In [1]: import numpy as np

In [2]: import numpy.linalg as la

In [3]: np.set_printoptions(precision=3, suppress=True, linewidth=160)

In [4]: feats = np.load("test7.npy")

In [5]: feats
Out[5]: 
array([[ 0, -8,  0,  0,  0,  0,  0,  0,  0,  0,  0],
       [ 0,  0,  0,  0,  0,  0,  0,  0,  0,  8,  0],
       [ 0,  0,  0, -2,  0,  0,  0,  0,  0,  0,  0],
       [ 0,  0,  0,  0,  0,  0,  0,  0,  6,  0,  0],
       [ 0,  0,  0,  0,  0,  0,  0,  0,  0,  0,  8],
       [ 1,  0,  0,  0,  0,  0,  0,  0,  0,  0,  0],
       [ 0,  0,  4,  0,  0,  0,  0,  0,  0,  0,  0],
       [ 0,  0,  0,  0,  0,  0,  2,  0,  0,  0,  0],
       [ 0,  0,  0,  0,  0,  0,  0, -2,  0,  0,  0],
       [ 0,  0,  0,  0,  0, -9,  0,  0,  0,  0,  0],
       [ 0,  0,  0,  0,  5,  0,  0,  0,  0,  0,  0]])

In [6]: la.svd(feats, compute_uv=False)
Out[6]: array([9., 8., 8., 8., 6., 5., 4., 2., 2., 2., 1.])

In [7]: feats.T @ feats
Out[7]: 
array([[ 1,  0,  0,  0,  0,  0,  0,  0,  0,  0,  0],
       [ 0, 64,  0,  0,  0,  0,  0,  0,  0,  0,  0],
       [ 0,  0, 16,  0,  0,  0,  0,  0,  0,  0,  0],
       [ 0,  0,  0,  4,  0,  0,  0,  0,  0,  0,  0],
       [ 0,  0,  0,  0, 25,  0,  0,  0,  0,  0,  0],
       [ 0,  0,  0,  0,  0, 81,  0,  0,  0,  0,  0],
       [ 0,  0,  0,  0,  0,  0,  4,  0,  0,  0,  0],
       [ 0,  0,  0,  0,  0,  0,  0,  4,  0,  0,  0],
       [ 0,  0,  0,  0,  0,  0,  0,  0, 36,  0,  0],
       [ 0,  0,  0,  0,  0,  0,  0,  0,  0, 64,  0],
       [ 0,  0,  0,  0,  0,  0,  0,  0,  0,  0, 64]])

In [8]: feats[:, 8] @ feats[:, 3]
Out[8]: np.int64(0)

In [9]: np.round(la.norm(feats[8] - feats[1]), 3)
Out[9]: np.float64(8.246)

In [10]: la.norm(feats, axis=1)
Out[10]: array([8., 8., 2., 6., 8., 1., 4., 2., 2., 9., 5.])

In [11]: la.norm(feats, axis=0)
Out[11]: array([1., 8., 4., 2., 5., 9., 2., 2., 6., 8., 8.])

In [12]: np.round(la.norm(feats, "nuc"), 3)
Out[12]: np.float64(55.0)

In [13]: other = la.inv(feats)

In [14]: (np.abs(other) > 1e-9).astype(int)
Out[14]: 
array([[0, 0, 0, 0, 0, 1, 0, 0, 0, 0, 0],
       [1, 0, 0, 0, 0, 0, 0, 0, 0, 0, 0],
       [0, 0, 0, 0, 0, 0, 1, 0, 0, 0, 0],
       [0, 0, 1, 0, 0, 0, 0, 0, 0, 0, 0],
       [0, 0, 0, 0, 0, 0, 0, 0, 0, 0, 1],
       [0, 0, 0, 0, 0, 0, 0, 0, 0, 1, 0],
       [0, 0, 0, 0, 0, 0, 0, 1, 0, 0, 0],
       [0, 0, 0, 0, 0, 0, 0, 0, 1, 0, 0],
       [0, 0, 0, 1, 0, 0, 0, 0, 0, 0, 0],
       [0, 1, 0, 0, 0, 0, 0, 0, 0, 0, 0],
       [0, 0, 0, 0, 1, 0, 0, 0, 0, 0, 0]])

In [15]: other
Out[15]: 
array([[ 0.   ,  0.   ,  0.   ,  0.   ,  0.   ,  1.   ,  0.   ,  0.   ,  0.   ,  0.   ,  0.   ],
       [-0.125, -0.   , -0.   , -0.   , -0.   , -0.   , -0.   , -0.   , -0.   , -0.   , -0.   ],
       [ 0.   ,  0.   ,  0.   ,  0.   ,  0.   ,  0.   ,  0.25 ,  0.   ,  0.   ,  0.   ,  0.   ],
       [-0.   , -0.   , -0.5  , -0.   , -0.   , -0.   , -0.   , -0.   , -0.   , -0.   , -0.   ],
       [ 0.   ,  0.   ,  0.   ,  0.   ,  0.   ,  0.   ,  0.   ,  0.   ,  0.   ,  0.   ,  0.2  ],
       [-0.   , -0.   , -0.   , -0.   , -0.   , -0.   , -0.   , -0.   , -0.   , -0.111, -0.   ],
       [ 0.   ,  0.   ,  0.   ,  0.   ,  0.   ,  0.   ,  0.   ,  0.5  ,  0.   ,  0.   ,  0.   ],
       [-0.   , -0.   , -0.   , -0.   , -0.   , -0.   , -0.   , -0.   , -0.5  , -0.   , -0.   ],
       [ 0.   ,  0.   ,  0.   ,  0.167,  0.   ,  0.   ,  0.   ,  0.   ,  0.   ,  0.   ,  0.   ],
       [ 0.   ,  0.125,  0.   ,  0.   ,  0.   ,  0.   ,  0.   ,  0.   ,  0.   ,  0.   ,  0.   ],
       [ 0.   ,  0.   ,  0.   ,  0.   ,  0.125,  0.   ,  0.   ,  0.   ,  0.   ,  0.   ,  0.   ]])

In [16]: round(la.slogdet(feats)[0], 3)
Out[16]: np.float64(1.0)

In [17]: np.allclose(other, feats.T)
Out[17]: False

In [18]: la.inv(other)
Out[18]: 
array([[-0., -8., -0., -0., -0., -0., -0., -0., -0., -0., -0.],
       [ 0.,  0.,  0.,  0.,  0.,  0.,  0.,  0.,  0.,  8.,  0.],
       [-0., -0., -0., -2., -0., -0., -0., -0., -0., -0., -0.],
       [ 0.,  0.,  0.,  0.,  0.,  0.,  0.,  0.,  6.,  0.,  0.],
       [ 0.,  0.,  0.,  0.,  0.,  0.,  0.,  0.,  0.,  0.,  8.],
       [ 1.,  0.,  0.,  0.,  0.,  0.,  0.,  0.,  0.,  0.,  0.],
       [ 0.,  0.,  4.,  0.,  0.,  0.,  0.,  0.,  0.,  0.,  0.],
       [ 0.,  0.,  0.,  0.,  0.,  0.,  2.,  0.,  0.,  0.,  0.],
       [-0., -0., -0., -0., -0., -0., -0., -2., -0., -0., -0.],
       [-0., -0., -0., -0., -0., -9., -0., -0., -0., -0., -0.],
       [ 0.,  0.,  0.,  0.,  5.,  0.,  0.,  0.,  0.,  0.,  0.]])
